% ipython --no-banner

In [1]: import numpy as np

In [2]: np.set_printoptions(precision=2, suppress=True, linewidth=160, legacy="1.25")

In [3]: X = np.load("arr.npy")

In [4]: X
Out[4]: 
array([[10,  4,  0,  5,  7],
       [ 9,  7,  1,  8,  5],
       [ 8,  6,  6,  0,  2],
       [ 7,  3,  7, 11,  5],
       [ 2,  3,  5,  5,  8]])

In [5]: rng = np.random.default_rng(25)

In [6]: other = X + rng.integers(-2, 3, (5, 1)) @ rng.integers(-2, 3, (1, 5))

In [7]: other
Out[7]: 
array([[10,  4,  0,  5,  7],
       [11,  7,  3, 12,  9],
       [ 6,  6,  4, -4, -2],
       [ 9,  3,  9, 15,  9],
       [ 3,  3,  6,  7, 10]])

In [8]: np.linalg.matrix_rank(other - X, tol=1e-8)
Out[8]: 1

In [9]: q = X.astype(float).copy()

In [10]: for j in range(5):
    ...:     q[:, j] -= q[:, :j] @ (q[:, :j].T @ q[:, j])
    ...:     q[:, j] /= np.linalg.norm(q[:, j])
    ...: 

In [11]: np.round(q.T @ q, 2) + 0
Out[11]: 
array([[1., 0., 0., 0., 0.],
       [0., 1., 0., 0., 0.],
       [0., 0., 1., 0., 0.],
       [0., 0., 0., 1., 0.],
       [0., 0., 0., 0., 1.]])

In [12]: labels = rng.permutation(5)

In [13]: labels
Out[13]: array([2, 1, 3, 4, 0])

In [14]: other = X[labels][:, labels]

In [15]: np.sort(np.abs(np.linalg.eigvals(other)))
Out[15]: array([ 3.85,  3.85,  7.6 ,  7.6 , 27.06])

In [16]: np.trace(other)
Out[16]: 42

In [17]: np.diag(other)
Out[17]: array([ 6,  7, 11,  8, 10])

In [18]: arr = np.loadtxt("x.csv", delimiter=",")

In [19]: arr
Out[19]: 
array([[-1.,  0.,  1.,  2.,  3.,  4.],
       [ 5.,  6.,  7.,  8.,  9., 10.],
       [11., 12., 13., 14., 15., 16.]])

In [20]: # null space of dimension 4

In [21]: other = arr[0, 0] * arr[1:] - np.outer(arr[1:, 0], arr[0])

In [22]: other
Out[22]: 
array([[  0.,  -6., -12., -18., -24., -30.],
       [  0., -12., -24., -36., -48., -60.]])

In [23]: arr[:, 0] / arr[0, 0]
Out[23]: array([  1.,  -5., -11.])

In [24]: np.linalg.matrix_rank(other), np.linalg.matrix_rank(arr)
Out[24]: (1, 2)

In [25]: Uu, sig, vt = np.linalg.svd(arr)

In [26]: V = vt[:(sig > 1e-8).sum()]

In [27]: x = arr[1] + -3 * arr[0] + rng.integers(2) * np.eye(6)[4]

In [28]: x
Out[28]: array([ 8.,  6.,  4.,  2.,  1., -2.])

In [29]: np.round(np.linalg.norm(x - V.T @ V @ x), 2)
Out[29]: 0.84

In [30]: np.diag(V.T @ V)
Out[30]: array([0.52, 0.3 , 0.18, 0.18, 0.3 , 0.52])

In [31]: np.linalg.matrix_rank(np.vstack([arr, x]))
Out[31]: 3

In [32]: other = arr / np.sqrt((arr ** 2).mean(axis=1, keepdims=True))

In [33]: np.linalg.matrix_rank(arr - arr.mean(axis=1, keepdims=True))
Out[33]: 1

In [34]: np.linalg.matrix_rank(other) == np.linalg.matrix_rank(arr)
Out[34]: True

In [35]: F = np.load("w.npy")

In [36]: F
Out[36]: 
array([[ 1,  1, -1, -1,  0,  2, -2],
       [ 0,  2,  0,  0, -2, -2,  1],
       [ 0,  0,  1,  2,  0, -1,  2],
       [ 0,  0,  0, -2, -2,  1, -2],
       [ 0,  0,  0,  0, -1,  2,  2],
       [ 0,  0,  0,  0,  0,  2,  0],
       [ 0,  0,  0,  0,  0,  0,  1]])

In [37]: np.sort(np.linalg.eigvals(F))
Out[37]: array([-2., -1.,  1.,  1.,  1.,  2.,  2.])

In [38]: other = np.linalg.inv(F)

In [39]: np.linalg.inv(other)
Out[39]: 
array([[ 1.,  1., -1., -1.,  0.,  2., -2.],
       [ 0.,  2.,  0.,  0., -2., -2.,  1.],
       [ 0.,  0.,  1.,  2.,  0., -1.,  2.],
       [-0., -0., -0., -2., -2.,  1., -2.],
       [-0., -0., -0., -0., -1.,  2.,  2.],
       [ 0.,  0.,  0.,  0.,  0.,  2.,  0.],
       [ 0.,  0.,  0.,  0.,  0.,  0.,  1.]])

In [40]: F @ other
Out[40]: 
array([[1., 0., 0., 0., 0., 0., 0.],
       [0., 1., 0., 0., 0., 0., 0.],
       [0., 0., 1., 0., 0., 0., 0.],
       [0., 0., 0., 1., 0., 0., 0.],
       [0., 0., 0., 0., 1., 0., 0.],
       [0., 0., 0., 0., 0., 1., 0.],
       [0., 0., 0., 0., 0., 0., 1.]])

In [41]: round(np.linalg.det(F) * np.linalg.det(other), 2)
Out[41]: 1.0

In [42]: labels = rng.permutation(7)

In [43]: labels
Out[43]: array([0, 6, 2, 5, 3, 1, 4])

In [44]: other = F[labels][:, labels]

In [45]: np.allclose(other, F)
Out[45]: False

In [46]: K = np.load("test9.npy")

In [47]: K
Out[47]: 
array([[39, -2,  9, -7, -1,  8,  3],
       [ 8, -2, -3, -4, -3,  3, -7],
       [-5, -9, 47,  5,  3,  4,  7],
       [-7, -2, -4, -1,  6,  0,  4],
       [-9,  3,  4, -1, 32, -9, -4],
       [-4,  6,  1, -8, -8, 28,  9],
       [ 8,  2, -5, -8,  7,  4,  3]])

In [48]: Uu, sig, vt = np.linalg.svd(K, full_matrices=False)

In [49]: np.round(np.sqrt((sig ** 2).sum()), 2), round(float(np.linalg.norm(K)), 2)
Out[49]: (83.25, 83.25)

In [50]: (sig > 1e-8).sum()
Out[50]: 7

In [51]: sig
Out[51]: array([50.49, 47.56, 35.91, 26.86,  8.61,  5.29,  2.44])

In [52]: np.round(Uu.T @ Uu, 2) + 0
Out[52]: 
array([[1., 0., 0., 0., 0., 0., 0.],
       [0., 1., 0., 0., 0., 0., 0.],
       [0., 0., 1., 0., 0., 0., 0.],
       [0., 0., 0., 1., 0., 0., 0.],
       [0., 0., 0., 0., 1., 0., 0.],
       [0., 0., 0., 0., 0., 1., 0.],
       [0., 0., 0., 0., 0., 0., 1.]])

In [53]: r0 = np.array([-9, 6, -3, -6, -3, -1, -1])

In [54]: other = K + np.outer(r0, np.eye(7)[2])

In [55]: other
Out[55]: 
array([[ 39.,  -2.,   0.,  -7.,  -1.,   8.,   3.],
       [  8.,  -2.,   3.,  -4.,  -3.,   3.,  -7.],
       [ -5.,  -9.,  44.,   5.,   3.,   4.,   7.],
       [ -7.,  -2., -10.,  -1.,   6.,   0.,   4.],
       [ -9.,   3.,   1.,  -1.,  32.,  -9.,  -4.],
       [ -4.,   6.,   0.,  -8.,  -8.,  28.,   9.],
       [  8.,   2.,  -6.,  -8.,   7.,   4.,   3.]])

In [56]: round(np.linalg.det(other) / np.linalg.det(K), 2), round(float(1 + np.linalg.solve(K, r0)[2]), 2)
Out[56]: (1.41, 1.41)

In [57]: other = K / np.linalg.norm(K, axis=1, keepdims=True)

In [58]: gram = other @ other.T

In [59]: (gram - 2 * np.eye(7)).round(6).argmax(axis=1)
Out[59]: array([1, 0, 4, 4, 3, 6, 0])

In [60]: (np.abs(gram) > 0.9).astype(int)
Out[60]: 
array([[1, 0, 0, 0, 0, 0, 0],
       [0, 1, 0, 0, 0, 0, 0],
       [0, 0, 1, 0, 0, 0, 0],
       [0, 0, 0, 1, 0, 0, 0],
       [0, 0, 0, 0, 1, 0, 0],
       [0, 0, 0, 0, 0, 1, 0],
       [0, 0, 0, 0, 0, 0, 1]])

In [61]: np.argwhere(np.triu(np.abs(gram) > 0.95, 1))
Out[61]: array([], shape=(0, 2), dtype=int64)

In [62]: r0 = np.array([2, 8, 1])

In [63]: np.correlate(K[6], K[0], "full")
Out[63]: array([  24,   70,   -7, -122,   20,  113,  353,  -13, -147, -311,  292,  150,  117])

In [64]: np.convolve(K[6], r0)
Out[64]: array([ 16,  68,  14, -54, -55,  56,  45,  28,   3])

In [65]: other = F[0, 0] * F[1:] - np.outer(F[1:, 0], F[0])

In [66]: other
Out[66]: 
array([[ 0,  2,  0,  0, -2, -2,  1],
       [ 0,  0,  1,  2,  0, -1,  2],
       [ 0,  0,  0, -2, -2,  1, -2],
       [ 0,  0,  0,  0, -1,  2,  2],
       [ 0,  0,  0,  0,  0,  2,  0],
       [ 0,  0,  0,  0,  0,  0,  1]])

In [67]: F[:, 0] / F[0, 0]
Out[67]: array([1., 0., 0., 0., 0., 0., 0.])

In [68]: np.linalg.matrix_rank(other), np.linalg.matrix_rank(F)
Out[68]: (6, 7)

In [69]: data = np.loadtxt("layer12.csv", delimiter=",")

In [70]: data
Out[70]: 
array([[-8.33,  5.06,  1.81, -1.2 ,  0.05,  0.51],
       [-5.47, -3.8 ,  4.94,  2.97, -4.73, -0.31],
       [-0.71, -6.29,  1.49,  6.43, -3.38, -2.22],
       [ 0.5 ,  0.68, -3.29, -8.3 , -2.01,  3.94],
       [ 3.77, -3.52,  2.19,  8.1 ,  0.52,  1.68],
       [-3.23,  0.81, -8.62, -0.55,  0.83, -3.69],
       [ 7.77,  0.25, -1.11, -5.89, -1.41, -1.33],
       [-3.28,  3.75,  7.28, -2.33,  0.44,  4.07],
       [-6.32, -0.21, -0.99, -3.6 ,  0.36,  6.78],
       [ 3.91, -5.36, -6.93, -0.22,  2.46, -1.39],
       [-0.56,  0.7 , -4.71,  5.26, -6.9 , -1.34],
       [-4.8 ,  1.89, -7.61, -3.92,  0.27,  0.12],
       [-0.97, -3.25, -2.95,  8.53, -1.83, -1.92],
       [-1.94,  0.9 ,  8.08, -5.42,  0.79, -0.28],
       [ 0.33,  5.76, -4.97, -5.51, -3.28,  0.93],
       [ 6.58,  0.95,  3.9 , -5.69,  2.06, -2.01],
       [ 6.76,  5.1 , -1.36, -2.91, -1.7 ,  3.88],
       [ 8.15, -0.69,  1.94,  3.68, -2.83,  2.78],
       [ 4.14,  5.01,  1.96,  4.76, -5.49, -1.03],
       [ 3.61,  0.8 , -8.95,  0.67, -1.63, -1.78],
       [-1.76,  3.41,  1.5 , -4.31, -7.92,  1.34],
       [-0.38,  4.69,  5.24,  3.14,  0.23,  6.37],
       [ 7.12, -2.14,  1.51,  2.91, -5.82, -0.36],
       [ 8.36,  2.64,  2.25, -0.99,  1.39,  3.89],
       [-3.3 ,  1.57,  0.43,  4.14, -4.66,  6.9 ],
       [ 7.87,  3.42, -2.61, -3.02,  1.09, -3.05],
       [-4.14, -3.17, -1.4 , -4.93,  5.57,  3.93],
       [-1.21,  3.1 ,  0.02, -0.19,  4.76,  8.14],
       [ 1.6 ,  5.15,  4.07,  5.03,  2.9 ,  4.54]])

In [71]: x = np.array([0, 5, 5, 2, 3, 4])

In [72]: target = data @ x

In [73]: np.round(np.linalg.solve(data.T @ data, data.T @ target), 2) + 0
Out[73]: array([0., 5., 5., 2., 3., 4.])

In [74]: np.round(np.linalg.lstsq(data, target)[0], 2) + 0
Out[74]: array([0., 5., 5., 2., 3., 4.])

In [75]: np.round(np.linalg.pinv(data) @ data, 2) + 0
Out[75]: 
array([[1., 0., 0., 0., 0., 0.],
       [0., 1., 0., 0., 0., 0.],
       [0., 0., 1., 0., 0., 0.],
       [0., 0., 0., 1., 0., 0.],
       [0., 0., 0., 0., 1., 0.],
       [0., 0., 0., 0., 0., 1.]])

In [76]: target = target + 0.1 * rng.normal(size=29)

In [77]: target
Out[77]: 
array([ 34.24,  -3.82, -30.14, -19.8 ,  17.95, -52.47, -25.68,  68.04,  15.  , -60.06, -35.63, -35.07, -27.11,  35.31, -13.39,  10.87,  23.23,  16.28,  23.69,
       -51.26,  -2.46,  82.13, -16.22,  42.25,  31.99, -10.98,  -0.12,  61.98,  83.07])

In [78]: coef, *_ = np.linalg.lstsq(data, target)

In [79]: coef.round()
Out[79]: array([-0.,  5.,  5.,  2.,  3.,  4.])

In [80]: np.round(data.T @ (target - data @ coef), 2) + 0
Out[80]: array([0., 0., 0., 0., 0., 0.])

In [81]: [round(float(np.linalg.norm(np.linalg.solve(data.T @ data + lam * np.eye(6), data.T @ target))), 2) for lam in (0, 1, 10, 100)]
Out[81]: [8.89, 8.87, 8.69, 7.36]

In [82]: round(np.linalg.norm(target - data @ coef), 2)
Out[82]: 0.39

In [83]: coef.round(2) + 0
Out[83]: array([0.  , 4.99, 5.  , 2.  , 3.  , 4.01])
